In [1]: import numpy as np

In [2]: import numpy.linalg as la

In [3]: np.set_printoptions(precision=2, suppress=True, linewidth=140)

In [4]: def rnd(a):
   ...:     return np.round(a, 2) + 0
   ...: 

In [5]: J = np.array([[-2, 0, -2, 1], [-1, 0, 2, -2], [-1, -3, 2, 0], [-2, 2, -2, -1]])

In [6]: print(J)
[[-2  0 -2  1]
 [-1  0  2 -2]
 [-1 -3  2  0]
 [-2  2 -2 -1]]

In [7]: rng = np.random.default_rng(8499)

In [8]: idx = rng.permutation(4)

In [9]: print(idx)
[2 1 0 3]

In [10]: A2 = J[idx][:, idx]

In [11]: print(A2)
[[ 2 -3 -1  0]
 [ 2  0 -1 -2]
 [-2  0 -2  1]
 [-2  2 -2 -1]]

In [12]: print(np.allclose(A2, J))
False

In [13]: print(rnd(la.det(A2)), rnd(la.det(J[idx])))
12.0 -12.0

In [14]: print(np.diag(A2))
[ 2  0 -2 -1]

In [15]: A2 = J + rng.integers(-2, 3, (4, 3)) @ rng.integers(-2, 3, (3, 4))

In [16]: print(A2)
[[-1  0 -3  1]
 [-1  6 -2  4]
 [-5 -1  4  2]
 [-4  6 -3  3]]

In [17]: print(la.matrix_rank(A2 - J, tol=1e-8))
3

In [18]: print(rnd(la.svd(A2 - J, compute_uv=False)))
[11.27  5.3   0.12  0.  ]

In [19]: U, s, VT = la.svd(J)

In [20]: print(rnd(s))
[5.06 3.22 2.99 0.25]

In [21]: A2 = U[:, :3] @ np.diag(s[:3]) @ VT[:3]

In [22]: print(rnd(np.abs(J - A2).max()))
0.08

In [23]: print(rnd(la.norm(J - A2) / la.norm(J)))
0.04

In [24]: print(la.cond(J) > 100)
False

In [25]: print(rnd(la.norm(J, 2) / la.norm(J)))
0.75

In [26]: print(round(np.log10(la.cond(J))))
1

In [27]: print(np.argsort(-la.norm(J, axis=0).round(6), kind="stable")[:3])
[2 1 0]

In [28]: cov = J.T @ J

In [29]: print(np.trace(cov), (J ** 2).sum())
45 45

In [30]: print(la.matrix_rank(cov))
4
